$ ipython --no-banner

In [1]: import numpy as np

In [2]: from numpy import linalg as LA

In [3]: np.set_printoptions(precision=2, suppress=True, linewidth=200)

In [4]: E = np.array([[2, 1, -3], [1, 2, 1], [-3, 1, 2]])

In [5]: E
Out[5]: 
array([[ 2,  1, -3],
       [ 1,  2,  1],
       [-3,  1,  2]])

In [6]: ev, evecs = LA.eigh(E)

In [7]: vec = np.array([1, 1, 0])

In [8]: print((np.sign(evecs[:, -1].round(6)) == np.sign(evecs[0, -1].round(6))).astype(int))
[1 0 0]

In [9]: evecs * np.abs(ev) @ evecs.T
Out[9]: 
array([[ 3.35,  0.24, -1.65],
       [ 0.24,  2.43,  0.24],
       [-1.65,  0.24,  3.35]])

In [10]: LA.eigvalsh(E[1:, 1:])
Out[10]: array([1., 3.])

In [11]: vec @ E @ vec / (vec @ vec), round(float(ev[0]), 2), round(float(ev[-1]), 2)
Out[11]: (np.float64(3.0), -1.56, 5.0)

In [12]: vec @ E @ vec
Out[12]: np.int64(6)

In [13]: proj = np.triu(np.array([[-2, -1, -1], [1, 0, -1], [2, -2, -1]]), 1) + np.eye(3)

In [14]: other = proj @ E @ LA.inv(proj)

In [15]: other
Out[15]: 
array([[ 4.,  2.,  0.],
       [ 4.,  5.,  8.],
       [-3., -2., -3.]])

In [16]: LA.matrix_rank(other)
Out[16]: np.int64(3)

In [17]: vec = np.array([2, 0, 0])

In [18]: (E @ vec).argmax()
Out[18]: np.int64(0)

In [19]: E * vec
Out[19]: 
array([[ 4,  0,  0],
       [ 2,  0,  0],
       [-6,  0,  0]])

In [20]: K = np.load("x.npy")

In [21]: K
Out[21]: 
array([[-3,  3,  6, -6],
       [ 1,  2, -2, -4],
       [-6,  6, -6,  6],
       [ 2,  4,  2,  4]])

In [22]: r0 = np.array([2, 3, -1, -3])

In [23]: other = K + np.outer(r0, np.eye(4)[0])

In [24]: np.round(LA.det(other) / LA.det(K), 2), np.round(1 + LA.solve(K, r0)[0], 2)
Out[24]: (np.float64(0.93), np.float64(0.93))

In [25]: other
Out[25]: 
array([[-1.,  3.,  6., -6.],
       [ 4.,  2., -2., -4.],
       [-7.,  6., -6.,  6.],
       [-1.,  4.,  2.,  4.]])

In [26]: LA.matrix_rank(other - K)
Out[26]: np.int64(1)

In [27]: vec = np.array([-2, 1, -3, -2])

In [28]: h = np.maximum(other @ vec, 0)

In [29]: print(other.T @ h)
[-150.  172. -172.  124.]

In [30]: np.maximum(other @ vec, 0) - np.maximum(-other @ vec, 0)
Out[30]: array([-1.,  8., 26., -8.])

In [31]: np.maximum(other @ (3 * vec), 0)
Out[31]: array([ 0., 24., 78.,  0.])

In [32]: np.flatnonzero(h > 1e-9)
Out[32]: array([1, 2])

In [33]: np.tanh(other @ vec)
Out[33]: array([-0.76,  1.  ,  1.  , -1.  ])

In [34]: O, R = LA.qr(K)

In [35]: O.shape, R.shape
Out[35]: ((4, 4), (4, 4))

In [36]: print(round(float(np.trace(O @ O.T)), 2))
4.0

In [37]: np.allclose(R.T @ R, K.T @ K)
Out[37]: True

In [38]: np.round(O.T @ O, 2) + 0
Out[38]: 
array([[1., 0., 0., 0.],
       [0., 1., 0., 0.],
       [0., 0., 1., 0.],
       [0., 0., 0., 1.]])

In [39]: W0 = np.load("dump.npy")

In [40]: W0
Out[40]: 
array([[-8,  5, -9,  8, -5],
       [ 0,  7, -1, -1,  3],
       [ 0,  0,  3,  1,  4],
       [ 0,  0,  0, -4, -5],
       [ 0,  0,  0,  0, -6]])

In [41]: O, R = LA.qr(W0)

In [42]: O
Out[42]: 
array([[ 1.,  0.,  0.,  0.,  0.],
       [-0.,  1.,  0.,  0.,  0.],
       [-0., -0.,  1.,  0.,  0.],
       [-0., -0., -0.,  1.,  0.],
       [-0., -0., -0., -0.,  1.]])

In [43]: O @ R
Out[43]: 
array([[-8.,  5., -9.,  8., -5.],
       [ 0.,  7., -1., -1.,  3.],
       [ 0.,  0.,  3.,  1.,  4.],
       [ 0.,  0.,  0., -4., -5.],
       [ 0.,  0.,  0.,  0., -6.]])

In [44]: abs(R[0, 0]), round(LA.norm(W0[:, 0]), 2)
Out[44]: (np.float64(8.0), np.float64(8.0))

In [45]: R
Out[45]: 
array([[-8.,  5., -9.,  8., -5.],
       [ 0.,  7., -1., -1.,  3.],
       [ 0.,  0.,  3.,  1.,  4.],
       [ 0.,  0.,  0., -4., -5.],
       [ 0.,  0.,  0.,  0., -6.]])
